$ python -q
>>> import numpy as np
>>> import numpy.linalg as la
>>> np.set_printoptions(precision=3, suppress=True, linewidth=120)
>>> rd = lambda a: np.round(a, 3) + 0
>>> s = 3 * 0.2 ** np.arange(3)
>>> rng = np.random.default_rng(6426)
>>> E = rng.normal(size=(11, 3)) * rng.permutation(s)
>>> rd(E)
array([[-3.522,  0.488,  0.366],
       [-0.055, -0.64 , -0.065],
       [-2.934, -0.908, -0.117],
       [ 2.998,  0.248, -0.199],
       [ 0.893, -0.996, -0.037],
       [ 2.482, -0.689, -0.098],
       [-3.56 ,  0.688,  0.018],
       [ 4.635,  1.026, -0.157],
       [ 4.688,  0.942,  0.072],
       [-5.717, -0.442, -0.117],
       [ 4.209,  0.847, -0.176]])
>>> W2 = E[[0, 2]].astype(float)
>>> for _ in range(3):
...     labels = la.norm(E[:, None] - W2, axis=-1).argmin(axis=1)
...     W2 = np.array([E[labels == j].mean(axis=0) for j in range(2)])
... 
>>> labels
array([0, 1, 0, 1, 1, 1, 0, 1, 1, 0, 1])
>>> rd(W2[1] - W2[0])
array([ 6.769,  0.149, -0.132])
>>> A2 = np.array([[4, 0], [2, 4], [0, 3]])
>>> rd(np.einsum("ij,ij->i", E, E))
array([12.778,  0.416,  9.444,  9.087,  1.791,  6.645, 13.147, 22.556, 22.867, 32.899, 18.462])
>>> np.vstack([E, A2.T]).shape
(13, 3)
>>> rd(np.einsum("ij->j", E))
array([ 4.116,  0.566, -0.508])
>>> F = np.load("block2.npy")
>>> F
array([[  2.424,   5.689,  -0.968, -18.995],
       [  8.144,  10.718, -13.755,  -5.442],
       [ -9.969,   5.161, -16.152,   3.617],
       [ 16.058,   9.459,  -5.384,  -4.865],
       [  4.823,  17.101,  -1.929,  -8.976],
       [  8.315,  -4.712,  12.18 , -12.661],
       [ 15.829, -10.774,  -1.119,  -5.666],
       [ -1.316,  -8.999,  15.338,   9.057],
       [  2.091,  -4.187,   4.799,  18.843],
       [-16.971,   3.615,   9.5  ,   2.946],
       [ 16.369,   3.31 ,  -6.053,  -9.19 ],
       [-14.725,   4.29 , -10.776,   6.976],
       [-13.196,  -5.449,  12.955,  -5.322],
       [  6.726,  10.252,  15.715,  -1.639],
       [  6.259, -12.226,   6.49 ,  13.009],
       [  3.44 ,   1.003, -19.511,  -2.542],
       [-16.844,  -3.92 ,  -9.458,   3.385],
       [ 15.859,  -6.294,  10.406,  -0.766],
       [  5.351,  14.963,  -9.002,  -8.151],
       [-11.726,  11.266,   0.062,  11.643],
       [  0.652,  -0.633, -18.821,  -6.704]])
>>> vec = np.array([1, 0, 0, 3])
>>> y = F @ vec
>>> rd(la.lstsq(F, y)[0])
array([1., 0., 0., 3.])
>>> y = y + 0.3 * rng.normal(size=21)
>>> rd(y)
array([-54.596,  -8.683,   1.079,   1.895, -21.832, -29.603,  -0.577,  25.77 ,  58.613,  -7.857, -11.08 ,   6.599,
       -28.669,   1.199,  45.459,  -3.729,  -6.551,  13.538, -19.362,  23.219, -18.625])
>>> b, *_ = la.lstsq(F, y)
>>> rd(F.T @ (y - F @ b))
array([0., 0., 0., 0.])
